In [1]: import numpy as np

In [2]: np.set_printoptions(precision=3, suppress=True, linewidth=100, floatmode="fixed")

In [3]: E = np.load("out12.npy")

In [4]: print(E)
[[0.250 0.375 0.375]
 [0.167 0.667 0.167]
 [0.167 0.167 0.667]]

In [5]: # rows sum to 1

In [6]: A2 = np.array([[5, -6, 1], [-5, 8, -1], [-4, 2, 4]])

In [7]: print(np.einsum("ij->j", E))
[0.583 1.208 1.208]

In [8]: print(A2.T @ E.T)
[[-2.125 -3.167 -2.667]
 [ 2.250  4.667  1.667]
 [ 1.375  0.167  2.667]]

In [9]: print(np.linalg.matrix_rank(E @ A2))
3

In [10]: print(np.einsum("ij,ij->i", E, E))
[0.344 0.500 0.500]

In [11]: x = np.array([1, 0, 0])

In [12]: print(np.sign((E @ x).round(6)))
[1.000 1.000 1.000]

In [13]: print(E @ np.eye(3)[2])
[0.375 0.167 0.667]

In [14]: print((E * x).sum(axis=1))
[0.250 0.167 0.167]

In [15]: K = np.load("data.npy")

In [16]: print(K)
[[-1.690  4.690  0.383]
 [-3.147 -1.640 -3.522]
 [-3.457 -0.897 -3.499]
 [ 1.254  3.976  2.760]
 [-2.564 -2.625 -3.396]
 [ 3.827 -1.406  2.894]
 [-1.987  4.588  0.072]
 [-3.366 -1.141 -3.517]
 [ 2.985  1.954  3.503]
 [-2.888 -2.125 -3.485]
 [-2.633 -2.527 -3.418]
 [ 3.824 -0.945  3.080]]

In [17]: # null space of dimension 1

In [18]: rng = np.random.default_rng(570743)

In [19]: A2 = K + rng.integers(-2, 3, (12, 2)) @ rng.integers(-2, 3, (2, 3))

In [20]: print(A2)
[[-3.690  2.690  2.383]
 [-3.147 -2.640 -4.522]
 [-4.457 -1.897 -2.499]
 [ 1.254  1.976  0.760]
 [-2.564 -3.625 -4.396]
 [ 5.827 -3.406 -3.106]
 [-3.987  6.588  6.072]
 [-5.366 -0.141  1.483]
 [ 1.985  2.954  6.503]
 [-3.888 -1.125 -0.485]
 [-4.633 -4.527 -1.418]
 [ 1.824  1.055  9.080]]

In [21]: print(np.abs(A2 - K).sum(axis=1))
[ 6.000  2.000  3.000  4.000  2.000 10.000 10.000  8.000  5.000  5.000  6.000 10.000]

In [22]: print(A2 - K)
[[-2.000 -2.000  2.000]
 [ 0.000 -1.000 -1.000]
 [-1.000 -1.000  1.000]
 [ 0.000 -2.000 -2.000]
 [ 0.000 -1.000 -1.000]
 [ 2.000 -2.000 -6.000]
 [-2.000  2.000  6.000]
 [-2.000  1.000  5.000]
 [-1.000  1.000  3.000]
 [-1.000  1.000  3.000]
 [-2.000 -2.000  2.000]
 [-2.000  2.000  6.000]]

In [23]: basis = K[[5, 9]].astype(float)

In [24]: for _ in range(6):
    ...:     lab = np.linalg.norm(K[:, None] - basis, axis=-1).argmin(axis=1)
    ...:     basis = np.array([K[lab == j].mean(axis=0) for j in range(2)])
    ...: 

In [25]: print(lab)
[1 1 1 0 1 0 1 1 0 1 1 0]

In [26]: print(basis)
[[ 2.972  0.895  3.059]
 [-2.716 -0.210 -2.548]]

In [27]: A2 = np.array([[2, 9], [-1, 0], [-9, 5]])

In [28]: print(np.einsum("ij,ij->i", basis, basis))
[18.995 13.914]

In [29]: print(basis @ A2)
[[-22.484  42.048]
 [ 17.707 -37.187]]

In [30]: print(np.einsum("ik,kj->ji", basis, A2))
[[-22.484  17.707]
 [ 42.048 -37.187]]
